% ipython --no-banner

In [1]: import numpy as np

In [2]: from numpy import linalg as LA

In [3]: np.set_printoptions(precision=3, suppress=True, linewidth=100, sign=" ")

In [4]: J = np.load("sample7.npy")

In [5]: J
Out[5]: 
array([[ 6, -7,  6, -7,  6, -7],
       [ 0,  2,  0,  2,  0,  2],
       [ 9, -2,  9, -2,  9, -2],
       [ 6, -7,  6, -7,  6, -7],
       [ 0,  2,  0,  2,  0,  2],
       [ 9, -2,  9, -2,  9, -2]])

In [6]: U, sv, VT = LA.svd(J, full_matrices=False)

In [7]: sv.round(3) + 0
Out[7]: array([ 30.405,  10.932,   0.   ,   0.   ,   0.   ,   0.   ])

In [8]: np.abs(U[:, 0]).round(6).argmax()
Out[8]: np.int64(0)

In [9]: np.round(VT @ VT.T, 3) + 0
Out[9]: 
array([[ 1.,  0.,  0.,  0.,  0.,  0.],
       [ 0.,  1.,  0.,  0.,  0.,  0.],
       [ 0.,  0.,  1.,  0.,  0.,  0.],
       [ 0.,  0.,  0.,  1.,  0.,  0.],
       [ 0.,  0.,  0.,  0.,  1.,  0.],
       [ 0.,  0.,  0.,  0.,  0.,  1.]])

In [10]: np.allclose(U * sv @ VT, J)
Out[10]: True

In [11]: np.cumsum(sv ** 2) / np.sum(sv ** 2)
Out[11]: array([ 0.886,  1.   ,  1.   ,  1.   ,  1.   ,  1.   ])

In [12]: np.round(U.T @ U, 3) + 0
Out[12]: 
array([[ 1.,  0.,  0.,  0.,  0.,  0.],
       [ 0.,  1.,  0.,  0.,  0.,  0.],
       [ 0.,  0.,  1.,  0.,  0.,  0.],
       [ 0.,  0.,  0.,  1.,  0.,  0.],
       [ 0.,  0.,  0.,  0.,  1.,  0.],
       [ 0.,  0.,  0.,  0.,  0.,  1.]])

In [13]: U.shape, sv.shape, VT.shape
Out[13]: ((6, 6), (6,), (6, 6))

In [14]: np.round(sv / sv[0], 3) + 0
Out[14]: array([ 1.  ,  0.36,  0.  ,  0.  ,  0.  ,  0.  ])

In [15]: np.abs(VT[0])
Out[15]: array([ 0.491,  0.304,  0.491,  0.304,  0.491,  0.304])

In [16]: (sv > 1e-8).sum()
Out[16]: np.int64(2)

In [17]: np.round(U.T @ J @ VT.T, 3) + 0
Out[17]: 
array([[ 30.405,   0.   ,   0.   ,   0.   ,   0.   ,   0.   ],
       [  0.   ,  10.932,   0.   ,   0.   ,   0.   ,   0.   ],
       [  0.   ,   0.   ,   0.   ,   0.   ,   0.   ,   0.   ],
       [  0.   ,   0.   ,   0.   ,   0.   ,   0.   ,   0.   ],
       [  0.   ,   0.   ,   0.   ,   0.   ,   0.   ,   0.   ],
       [  0.   ,   0.   ,   0.   ,   0.   ,   0.   ,   0.   ]])

In [18]: U, sv, VT = LA.svd(J)

In [19]: vecs = VT[:(sv > 1e-8).sum()]

In [20]: rng = np.random.default_rng(674672)

In [21]: x0 = J[5] + 4 * J[4] + rng.integers(2) * np.eye(6)[4]

In [22]: x0
Out[22]: array([  9.,   6.,   9.,   6.,  10.,   6.])

In [23]: LA.matrix_rank(np.vstack([J, x0]))
Out[23]: np.int64(3)

In [24]: np.round(vecs.T @ vecs, 3) + 0
Out[24]: 
array([[ 0.333,  0.   ,  0.333,  0.   ,  0.333,  0.   ],
       [ 0.   ,  0.333,  0.   ,  0.333,  0.   ,  0.333],
       [ 0.333,  0.   ,  0.333,  0.   ,  0.333,  0.   ],
       [ 0.   ,  0.333,  0.   ,  0.333,  0.   ,  0.333],
       [ 0.333,  0.   ,  0.333,  0.   ,  0.333,  0.   ],
       [ 0.   ,  0.333,  0.   ,  0.333,  0.   ,  0.333]])

In [25]: M2 = J / np.sqrt((J ** 2).mean(axis=1, keepdims=True))

In [26]: LA.norm(M2, axis=1)
Out[26]: array([ 2.449,  2.449,  2.449,  2.449,  2.449,  2.449])

In [27]: LA.matrix_rank(M2) == LA.matrix_rank(J)
Out[27]: np.True_

In [28]: LA.matrix_rank(J - J.mean(axis=1, keepdims=True))
Out[28]: np.int64(1)

In [29]: round(LA.det(J), 3)
Out[29]: np.float64(0.0)

In [30]: round(float(np.abs(LA.eigvals(J)).max()), 3)
Out[30]: 8.0

In [31]: assert J == J.T
ValueError: The truth value of an array with more than one element is ambiguous. Use a.any() or a.all()


In [32]: np.round(np.sort(np.abs(LA.eigvals(J))), 3) + 0
Out[32]: array([ 0.,  0.,  0.,  0.,  0.,  8.])
